$ python -q
>>> import numpy as np
>>> import numpy.linalg as la
>>> np.set_printoptions(precision=2, suppress=True, linewidth=140, sign=" ")
>>> def rd(a):
...     return np.round(a, 2) + 0
... 
>>> u = np.array([-3, -2, 1, -2, -1, -1, -2, -2]) + 0.5
>>> W0 = np.eye(8) - 2 * np.outer(u, u) / (u @ u)
>>> print(rd(W0))
[[ 0.31 -0.42  0.42 -0.42 -0.14 -0.14 -0.42 -0.42]
 [-0.42  0.75  0.25 -0.25 -0.08 -0.08 -0.25 -0.25]
 [ 0.42  0.25  0.75  0.25  0.08  0.08  0.25  0.25]
 [-0.42 -0.25  0.25  0.75 -0.08 -0.08 -0.25 -0.25]
 [-0.14 -0.08  0.08 -0.08  0.97 -0.03 -0.08 -0.08]
 [-0.14 -0.08  0.08 -0.08 -0.03  0.97 -0.08 -0.08]
 [-0.42 -0.25  0.25 -0.25 -0.08 -0.08  0.75 -0.25]
 [-0.42 -0.25  0.25 -0.25 -0.08 -0.08 -0.25  0.75]]
>>> # symmetric, so the eigenvalues are real
>>> out = np.array([[2, -3],
...     [3, -3],
...     [2, -2],
...     [0, 2],
...     [2, -2],
...     [3, -3],
...     [-1, 3],
...     [3, -2]])
>>> print(rd(np.einsum("ij->j", W0)))
[-1.22 -0.33  2.33 -0.33  0.56  0.56 -0.33 -0.33]
>>> print(rd(np.einsum("ik,kj->ij", W0, out)))
[[-1.33 -1.06]
 [ 1.   -1.83]
 [ 4.   -3.17]
 [-2.    3.17]
 [ 1.33 -1.61]
 [ 2.33 -2.61]
 [-3.    4.17]
 [ 1.   -0.83]]
>>> print(np.vstack([W0, out.T]).shape)
(10, 8)
>>> print(rd(W0 @ out))
[[-1.33 -1.06]
 [ 1.   -1.83]
 [ 4.   -3.17]
 [-2.    3.17]
 [ 1.33 -1.61]
 [ 2.33 -2.61]
 [-3.    4.17]
 [ 1.   -0.83]]
>>> print(rd(out.T @ W0.T))
[[-1.33  1.    4.   -2.    1.33  2.33 -3.    1.  ]
 [-1.06 -1.83 -3.17  3.17 -1.61 -2.61  4.17 -0.83]]
>>> u = np.array([0, 8, 0, 7, 6, 4, 7, 1, 8, 8, 4, 8])
>>> rng = np.random.default_rng(529)
>>> feats = np.outer(rng.normal(size=35), u) + 0.02 * rng.normal(size=(35, 12))
>>> print(rd(feats))
[[  0.    14.29  -0.02  12.54  10.71   7.15  12.54   1.8   14.35  14.35   7.15  14.35]
 [  0.     9.86   0.02   8.61   7.38   4.89   8.59   1.21   9.83   9.84   4.9    9.84]
 [  0.    -8.22  -0.02  -7.2   -6.14  -4.13  -7.17  -1.02  -8.22  -8.24  -4.12  -8.25]
 [ -0.01  -1.14   0.01  -0.97  -0.87  -0.55  -0.99  -0.16  -1.13  -1.11  -0.59  -1.17]
 [ -0.01  14.86  -0.03  13.    11.16   7.46  13.01   1.86  14.84  14.9    7.46  14.86]
 [ -0.04   0.84   0.01   0.69   0.61   0.41   0.75   0.1    0.83   0.81   0.42   0.79]
 [  0.02   3.14  -0.02   2.76   2.35   1.55   2.72   0.39   3.17   3.14   1.57   3.12]
 [ -0.01   0.42   0.     0.35   0.33   0.21   0.34   0.04   0.39   0.4    0.2    0.46]
 [  0.01  -9.39   0.01  -8.2   -7.03  -4.68  -8.19  -1.18  -9.39  -9.38  -4.72  -9.38]
 [  0.01  -4.65   0.01  -4.05  -3.47  -2.32  -4.11  -0.59  -4.66  -4.69  -2.34  -4.67]
 [  0.01  -2.7    0.06  -2.37  -2.05  -1.34  -2.37  -0.34  -2.73  -2.75  -1.35  -2.69]
 [  0.    15.34   0.03  13.38  11.43   7.67  13.41   1.88  15.29  15.29   7.67  15.3 ]
 [  0.01   7.42   0.03   6.5    5.57   3.7    6.5    0.93   7.4    7.42   3.72   7.44]
 [  0.01  -1.68   0.    -1.46  -1.27  -0.81  -1.41  -0.23  -1.62  -1.67  -0.88  -1.66]
 [ -0.01   3.17  -0.01   2.78   2.37   1.6    2.79   0.39   3.16   3.14   1.59   3.18]
 [ -0.02  -0.1   -0.03  -0.09  -0.12  -0.03  -0.11   0.    -0.13  -0.1   -0.06  -0.12]
 [  0.01   1.84  -0.03   1.6    1.38   0.93   1.57   0.2    1.82   1.82   0.92   1.79]
 [  0.02   7.87   0.04   6.93   5.94   3.91   6.87   0.99   7.85   7.86   3.94   7.85]
 [  0.03  -4.56   0.01  -3.97  -3.4   -2.29  -3.99  -0.57  -4.55  -4.57  -2.25  -4.56]
 [  0.02  13.49  -0.03  11.76  10.13   6.72  11.81   1.69  13.49  13.49   6.71  13.48]
 [ -0.03  16.48   0.    14.4   12.39   8.26  14.44   2.05  16.5   16.46   8.27  16.49]
 [  0.02   5.12  -0.02   4.46   3.79   2.55   4.45   0.66   5.11   5.13   2.58   5.1 ]
 [  0.     3.37   0.01   2.93   2.54   1.7    2.92   0.43   3.38   3.38   1.71   3.34]
 [ -0.01  -3.16  -0.01  -2.77  -2.39  -1.56  -2.75  -0.41  -3.18  -3.22  -1.6   -3.19]
 [  0.01  -2.48  -0.01  -2.16  -1.86  -1.23  -2.15  -0.35  -2.44  -2.44  -1.24  -2.48]
 [  0.03  -4.98   0.    -4.33  -3.72  -2.46  -4.32  -0.61  -4.93  -4.93  -2.49  -4.94]
 [  0.02   6.42   0.     5.65   4.81   3.21   5.65   0.81   6.44   6.42   3.23   6.4 ]
 [ -0.01  -6.94  -0.01  -6.06  -5.18  -3.43  -6.02  -0.9   -6.9   -6.93  -3.47  -6.93]
 [ -0.01   8.63   0.     7.55   6.47   4.29   7.52   1.07   8.64   8.63   4.32   8.62]
 [  0.03   4.96  -0.03   4.32   3.71   2.45   4.31   0.59   4.96   4.99   2.45   4.93]
 [  0.02  -0.19   0.01  -0.14  -0.14  -0.07  -0.13  -0.03  -0.16  -0.16  -0.1   -0.19]
 [  0.01 -10.58  -0.01  -9.26  -7.93  -5.3   -9.24  -1.31 -10.56 -10.57  -5.27 -10.63]
 [ -0.01  -0.43  -0.03  -0.39  -0.33  -0.2   -0.4   -0.07  -0.43  -0.43  -0.22  -0.44]
 [  0.     9.05   0.     7.95   6.79   4.52   7.91   1.11   9.03   9.09   4.54   9.06]
 [  0.01   1.3    0.02   1.14   0.95   0.68   1.1    0.17   1.29   1.28   0.66   1.27]]
>>> labels = feats[:, 7] > np.median(feats[:, 7])
>>> u = feats[labels].mean(axis=0) - feats[~labels].mean(axis=0)
>>> print(rd((((feats - feats.mean(axis=0)) @ u > 0) == labels).mean()))
0.97
>>> print(np.argsort(-np.abs(u).round(6), kind="stable"))
[  9   1  11   8   3   6   4  10   5   7   2   0]
>>> print(rd(u))
[ 0.   11.81 -0.01 10.32  8.85  5.89 10.31  1.48 11.8  11.81  5.91 11.81]
>>> print(labels.astype(int))
[ 1  1  0  0  1  0  1  0  0  0  0  1  1  0  1  0  1  1  0  1  1  1  1  0  0  0  1  0  1  1  0  0  0  1  0]
>>> Uu, s, Vh = la.svd(feats, full_matrices=False)
>>> print(rd(np.sqrt((s ** 2).sum())), rd(la.norm(feats)))
115.65 115.65
>>> print(rd(np.cumsum(s ** 2) / np.sum(s ** 2)))
[ 1.  1.  1.  1.  1.  1.  1.  1.  1.  1.  1.  1.]
>>> print(rd(np.abs(Vh[0])))
[ 0.    0.39  0.    0.34  0.29  0.19  0.34  0.05  0.39  0.39  0.19  0.39]
>>> print(rd(Uu.T @ Uu))
[[ 1.  0.  0.  0.  0.  0.  0.  0.  0.  0.  0.  0.]
 [ 0.  1.  0.  0.  0.  0.  0.  0.  0.  0.  0.  0.]
 [ 0.  0.  1.  0.  0.  0.  0.  0.  0.  0.  0.  0.]
 [ 0.  0.  0.  1.  0.  0.  0.  0.  0.  0.  0.  0.]
 [ 0.  0.  0.  0.  1.  0.  0.  0.  0.  0.  0.  0.]
 [ 0.  0.  0.  0.  0.  1.  0.  0.  0.  0.  0.  0.]
 [ 0.  0.  0.  0.  0.  0.  1.  0.  0.  0.  0.  0.]
 [ 0.  0.  0.  0.  0.  0.  0.  1.  0.  0.  0.  0.]
 [ 0.  0.  0.  0.  0.  0.  0.  0.  1.  0.  0.  0.]
 [ 0.  0.  0.  0.  0.  0.  0.  0.  0.  1.  0.  0.]
 [ 0.  0.  0.  0.  0.  0.  0.  0.  0.  0.  1.  0.]
 [ 0.  0.  0.  0.  0.  0.  0.  0.  0.  0.  0.  1.]]
>>> print(rd(s))
[ 115.65    0.17    0.15    0.13    0.13    0.12    0.1     0.09    0.09    0.08    0.07    0.06]
>>> print(rd(la.norm(feats, 2) / la.norm(feats)))
1.0
>>> print([round(float(x), 2) for x in la.svd(feats, compute_uv=False)[:3]])
[115.65, 0.17, 0.15]
